In [1]: import numpy as np

In [2]: import numpy.linalg as la

In [3]: np.set_printoptions(precision=2, suppress=True, linewidth=140)

In [4]: Y = np.array([[2, 0], [0, 1], [0, 3]])

In [5]: C = np.array([[8, 0, 8], [9, 8, 2]])

In [6]: E = Y @ C

In [7]: E
Out[7]: 
array([[16,  0, 16],
       [ 9,  8,  2],
       [27, 24,  6]])

In [8]: np.round(la.norm(E, 2) / la.norm(E), 2)
Out[8]: np.float64(0.93)

In [9]: np.argsort(-la.norm(E, axis=0).round(6), kind="stable")[:3]
Out[9]: array([0, 1, 2])

In [10]: f = np.array([-3, -7])

In [11]: np.cross(E[2, :3], E[1, :3])
Out[11]: array([0, 0, 0])

In [12]: np.convolve(E[2], f)
Out[12]: array([ -81, -261, -186,  -42])

In [13]: round(float(la.norm(E) ** 2 / la.norm(E, 2) ** 2), 2)
Out[13]: 1.15

In [14]: np.round(la.norm(E[2], 1), 2), round(la.norm(E[2], np.inf), 2)
Out[14]: (np.float64(57.0), np.float64(27.0))

In [15]: la.norm(E, axis=1).argmax()
Out[15]: np.int64(2)

In [16]: round(la.norm(E, "nuc"), 2)
Out[16]: np.float64(57.86)

In [17]: la.norm(E, axis=1)
Out[17]: array([22.63, 12.21, 36.62])

In [18]: np.round(la.norm(E, 2), 2)
Out[18]: np.float64(41.74)

In [19]: data = np.array([[-1.0, 0.0], [0.0, -1.0]])

In [20]: data
Out[20]: 
array([[-1.,  0.],
       [ 0., -1.]])

In [21]: Q, Rm = la.qr(data)

In [22]: Q
Out[22]: 
array([[ 1.,  0.],
       [-0.,  1.]])

In [23]: Q.shape, Rm.shape
Out[23]: ((2, 2), (2, 2))

In [24]: np.abs(np.diag(Rm))
Out[24]: array([1., 1.])

In [25]: abs(Rm[0, 0]), round(la.norm(data[:, 0]), 2)
Out[25]: (np.float64(1.0), np.float64(1.0))

In [26]: np.trace(Q @ Q.T)
Out[26]: np.float64(2.0)
